% ipython --no-banner

In [1]: import numpy as np

In [2]: import numpy.linalg as la

In [3]: np.set_printoptions(precision=3, suppress=True, linewidth=140, legacy="1.25")

In [4]: def rnd(a):
   ...:     return np.round(a, 3) + 0
   ...: 

In [5]: Z = np.array([[0.1, -0.2, -0.1]])

In [6]: rng = np.random.default_rng(11)

In [7]: data = np.array([[-4],
   ...:     [2],
   ...:     [-5],
   ...:     [-4],
   ...:     [-5],
   ...:     [-1],
   ...:     [-4],
   ...:     [5],
   ...:     [-3],
   ...:     [-2],
   ...:     [4],
   ...:     [-3],
   ...:     [-3],
   ...:     [-2],
   ...:     [-1],
   ...:     [-5],
   ...:     [1],
   ...:     [1],
   ...:     [3],
   ...:     [-2],
   ...:     [-5],
   ...:     [0],
   ...:     [-5],
   ...:     [-4],
   ...:     [2],
   ...:     [-3],
   ...:     [5],
   ...:     [3]]) @ Z + 0.3 * rng.normal(size=(28, 3))

In [8]: rnd(data)
Out[8]: 
array([[-0.39 ,  1.208,  0.767],
       [ 0.047, -0.489, -0.358],
       [-0.329,  0.983,  0.724],
       [-0.954,  1.27 ,  0.371],
       [-0.296,  0.959,  0.386],
       [ 0.039,  0.447,  0.039],
       [-0.446,  1.006,  0.139],
       [ 0.046, -0.882, -0.701],
       [-0.876,  0.356,  0.16 ],
       [-0.558, -0.048,  0.211],
       [ 0.669, -0.87 , -0.623],
       [-0.185,  0.815,  0.21 ],
       [-0.137,  0.913,  0.238],
       [-0.444,  0.504,  0.274],
       [ 0.23 , -0.185, -0.098],
       [-0.751,  0.48 ,  0.538],
       [ 0.258, -0.422,  0.316],
       [ 0.347, -0.012,  0.021],
       [ 0.587, -1.   , -0.116],
       [-0.019, -0.13 ,  0.304],
       [-0.575,  1.234,  0.368],
       [-0.005,  0.103, -0.263],
       [-0.32 ,  0.969,  0.648],
       [-0.557,  1.126,  0.582],
       [ 0.147, -0.21 ,  0.178],
       [ 0.237,  0.128,  0.565],
       [ 0.64 , -1.028, -0.802],
       [ 0.677, -0.979, -0.13 ]])

In [9]: hat = data @ la.solve(data.T @ data, data.T)

In [10]: np.allclose(hat @ hat, hat)
Out[10]: True

In [11]: rnd(np.trace(hat))
Out[11]: 3.0

In [12]: rnd(la.eigvalsh(hat))
Out[12]: array([0., 0., 0., 0., 0., 0., 0., 0., 0., 0., 0., 0., 0., 0., 0., 0., 0., 0., 0., 0., 0., 0., 0., 0., 0., 1., 1., 1.])

In [13]: other = np.c_[data[:, :1] @ np.array([[-2]]), np.array([-1, -3, -2, -2, -1, -2, -2, 0, -1, -2, -4, -2, -3, 5, 3, -2, -2, 3, -2, 0, -3, -3, 0, -5, -2, 0, 5, -4])]

In [14]: rnd(other)
Out[14]: 
array([[ 0.779, -1.   ],
       [-0.094, -3.   ],
       [ 0.658, -2.   ],
       [ 1.908, -2.   ],
       [ 0.592, -1.   ],
       [-0.078, -2.   ],
       [ 0.892, -2.   ],
       [-0.091,  0.   ],
       [ 1.752, -1.   ],
       [ 1.116, -2.   ],
       [-1.338, -4.   ],
       [ 0.369, -2.   ],
       [ 0.273, -3.   ],
       [ 0.888,  5.   ],
       [-0.459,  3.   ],
       [ 1.503, -2.   ],
       [-0.517, -2.   ],
       [-0.693,  3.   ],
       [-1.173, -2.   ],
       [ 0.038,  0.   ],
       [ 1.15 , -3.   ],
       [ 0.011, -3.   ],
       [ 0.641,  0.   ],
       [ 1.113, -5.   ],
       [-0.293, -2.   ],
       [-0.475,  0.   ],
       [-1.279,  5.   ],
       [-1.354, -4.   ]])

In [15]: rnd(la.norm(other - data @ la.lstsq(data, other)[0], axis=0))
Out[15]: array([ 0.   , 13.649])

In [16]: la.matrix_rank(np.c_[data, other])
Out[16]: 4

In [17]: la.matrix_rank(other)
Out[17]: 2
